% ipython --no-banner

In [1]: import numpy as np

In [2]: from numpy import linalg as LA

In [3]: np.set_printoptions(precision=1, suppress=True, linewidth=100)

In [4]: rd = lambda a: np.round(a, 1) + 0

In [5]: mat = np.load("layer4.npy")

In [6]: mat
Out[6]: 
array([[ 4.3,  2. ,  4. ,  2. ,  3. ],
       [ 5. ,  1.3, -4. , -1. ,  5. ],
       [-4. , -4. ,  0.3,  2. ,  2. ],
       [-4. ,  2. ,  1. ,  2.3, -2. ],
       [ 4. ,  2. ,  4. ,  2. ,  3.3]])

In [7]: out = LA.inv(mat)

In [8]: print(rd(out))
[[ 1.6  0.   0.   0.  -1.6]
 [-1.1  0.  -0.2  0.1  1.2]
 [-1.1 -0.2 -0.1 -0.1  1.2]
 [ 2.9  0.1  0.2  0.3 -2.8]
 [-1.7  0.   0.   0.   1.7]]

In [9]: rd(LA.slogdet(mat)[0])
Out[9]: np.float64(-1.0)

In [10]: rd(LA.inv(out))
Out[10]: 
array([[ 4.3,  2. ,  4. ,  2. ,  3. ],
       [ 5. ,  1.3, -4. , -1. ,  5. ],
       [-4. , -4. ,  0.3,  2. ,  2. ],
       [-4. ,  2. ,  1. ,  2.3, -2. ],
       [ 4. ,  2. ,  4. ,  2. ,  3.3]])

In [11]: (np.abs(out) > 1e-9).astype(int)
Out[11]: 
array([[1, 1, 1, 1, 1],
       [1, 1, 1, 1, 1],
       [1, 1, 1, 1, 1],
       [1, 1, 1, 1, 1],
       [1, 1, 1, 1, 1]])

In [12]: print(np.allclose(out, mat.T))
False

In [13]: data = np.load("a.npy")

In [14]: data
Out[14]: 
array([[ 1., -1.,  0.,  0.,  0.],
       [-1.,  0., -1.,  0.,  0.],
       [ 0., -1.,  3., -1.,  0.],
       [ 0.,  0., -1.,  2., -1.],
       [ 0.,  0.,  0., -1.,  0.]])

In [15]: out = data / np.sqrt((data ** 2).mean(axis=1, keepdims=True))

In [16]: rd(out[3])
Out[16]: array([ 0. ,  0. , -0.9,  1.8, -0.9])

In [17]: print(LA.matrix_rank(out) == LA.matrix_rank(data))
True

In [18]: rd(LA.norm(out, axis=1))
Out[18]: array([2.2, 2.2, 2.2, 2.2, 2.2])

In [19]: print(data - data.mean(axis=1, keepdims=True))
[[ 1.  -1.   0.   0.   0. ]
 [-0.6  0.4 -0.6  0.4  0.4]
 [-0.2 -1.2  2.8 -1.2 -0.2]
 [ 0.   0.  -1.   2.  -1. ]
 [ 0.2  0.2  0.2 -0.8  0.2]]

In [20]: LA.cond(mat) > 100
Out[20]: np.False_

In [21]: round(np.log10(LA.cond(mat)))
Out[21]: 2

In [22]: vec = np.array([3, 0, 3, 3, -1])

In [23]: data @ np.ones(5)
Out[23]: array([ 0., -2.,  1.,  0., -1.])

In [24]: data @ (2 * vec)
Out[24]: array([  6., -12.,  12.,   8.,  -6.])

In [25]: data * vec
Out[25]: 
array([[ 3., -0.,  0.,  0., -0.],
       [-3.,  0., -3.,  0., -0.],
       [ 0., -0.,  9., -3., -0.],
       [ 0.,  0., -3.,  6.,  1.],
       [ 0.,  0.,  0., -3., -0.]])

In [26]: LA.norm(data @ vec) <= LA.norm(data, 2) * LA.norm(vec) + 1e-9
Out[26]: np.True_
